$ python3 -q
>>> import numpy as np
>>> np.set_printoptions(precision=3, suppress=True, linewidth=120, legacy="1.25")
>>> mat = np.load("arr.npy")
>>> mat
array([[-2,  0,  0,  0],
       [ 2,  2,  0,  0],
       [-1, -1, -2,  0],
       [ 3, -2,  0,  1]])
>>> # triangular, det is the product of the diagonal
>>> evals, V = np.linalg.eig(mat)
>>> evals
array([-2.,  1.,  2., -2.])
>>> np.linalg.matrix_power(mat - np.diag(np.diag(mat)), 4)
array([[0, 0, 0, 0],
       [0, 0, 0, 0],
       [0, 0, 0, 0],
       [0, 0, 0, 0]])
>>> np.sort(np.linalg.eigvals(mat))
array([-2., -2.,  1.,  2.])
>>> np.prod(np.diag(mat)), np.round(np.linalg.det(mat), 3)
(8, 8.0)
>>> np.linalg.matrix_rank(mat - mat[0, 0] * np.eye(4))
3
>>> rng = np.random.default_rng(8221)
>>> out = mat + rng.integers(-2, 3, (4, 3)) @ rng.integers(-2, 3, (3, 4))
>>> out
array([[ 2,  1,  4,  0],
       [-2,  8, -4,  4],
       [ 0, -4,  2,  2],
       [-3, -4, -5,  2]])
>>> np.abs(out - mat).sum(axis=1)
array([ 9, 18, 10, 14])
>>> out - mat
array([[ 4,  1,  4,  0],
       [-4,  6, -4,  4],
       [ 1, -3,  4,  2],
       [-6, -2, -5,  1]])
>>> W0 = np.loadtxt("dump.csv", delimiter=",")
>>> W0
array([[ 0.5  , -1.   ,  1.5  , -1.4  ,  0.3  ,  0.5  , -1.4  , -2.784],
       [ 1.1  , -1.5  , -0.9  ,  1.3  ,  0.6  ,  0.4  ,  1.   ,  2.494],
       [ 1.6  , -0.8  , -2.6  ,  0.4  , -0.9  ,  0.7  ,  2.3  ,  0.949],
       [ 1.1  ,  1.   , -0.7  , -0.7  , -0.2  , -0.7  , -2.4  , -1.491],
       [-0.3  ,  0.6  , -0.3  ,  0.4  , -0.9  ,  0.1  , -0.4  ,  0.824],
       [-1.2  , -1.4  ,  0.8  , -3.7  ,  0.9  ,  1.1  ,  0.   , -7.474],
       [ 1.6  ,  0.9  , -1.2  , -2.2  , -0.4  ,  0.1  ,  0.7  , -4.265],
       [ 0.3  , -0.7  ,  0.   ,  0.4  ,  0.1  ,  0.8  ,  0.3  ,  0.821],
       [ 1.7  ,  0.3  ,  1.7  ,  0.4  , -1.7  ,  0.8  ,  0.   ,  0.822],
       [-1.2  , -0.4  ,  1.4  , -1.1  , -1.1  ,  0.9  , -0.1  , -2.159],
       [ 0.3  , -0.2  ,  2.7  ,  1.8  ,  1.   , -0.1  ,  0.7  ,  3.635],
       [-0.4  , -0.1  , -0.1  , -1.2  ,  0.1  ,  1.   ,  0.8  , -2.444],
       [ 0.6  , -0.5  , -0.7  ,  0.8  ,  0.   , -1.5  , -1.1  ,  1.649],
       [-0.4  ,  1.   , -1.3  ,  0.2  ,  1.1  ,  0.6  , -1.3  ,  0.371],
       [-0.4  , -1.3  ,  0.5  , -0.1  , -0.8  ,  0.3  ,  0.1  , -0.339],
       [-1.   , -3.5  ,  1.   ,  0.   , -0.2  ,  0.1  ,  0.1  ,  0.13 ],
       [ 1.2  , -1.4  ,  1.1  ,  0.1  ,  0.4  , -0.3  ,  0.4  ,  0.182],
       [-0.9  , -1.4  ,  0.2  ,  0.   , -0.7  ,  0.7  ,  0.   , -0.039],
       [ 1.   , -0.7  , -2.3  ,  0.4  , -1.1  ,  1.6  , -1.1  ,  0.934],
       [ 1.3  ,  0.6  , -1.5  ,  0.1  , -0.7  ,  0.6  ,  0.4  ,  0.186],
       [ 1.2  , -0.2  ,  0.2  , -0.2  , -0.1  , -0.7  ,  1.2  , -0.561],
       [ 0.6  , -0.9  ,  0.8  , -0.1  ,  1.3  , -1.3  ,  0.3  , -0.112],
       [ 0.8  ,  0.4  , -0.9  , -0.8  ,  1.2  , -1.1  ,  0.4  , -1.665],
       [-0.5  ,  1.6  ,  0.3  , -0.7  , -0.8  ,  1.   ,  0.8  , -1.313],
       [-1.4  ,  1.4  ,  0.5  ,  0.6  ,  1.9  ,  1.5  ,  1.2  ,  1.2  ]])
>>> U, sig, Vh = np.linalg.svd(W0)
>>> sig
array([12.675,  7.011,  5.766,  5.088,  4.753,  4.382,  2.969,  0.178])
>>> np.argmax(sig[:-1] / (sig[1:] + 1e-6)) + 1
7
>>> out = U[:, :7] @ np.diag(sig[:7]) @ Vh[:7]
>>> round(float(np.linalg.norm(W0 - out, 2)), 3), np.round(sig[7], 3)
(0.178, 0.178)
>>> np.round(np.linalg.norm(W0 - out) / np.linalg.norm(W0), 3)
0.01
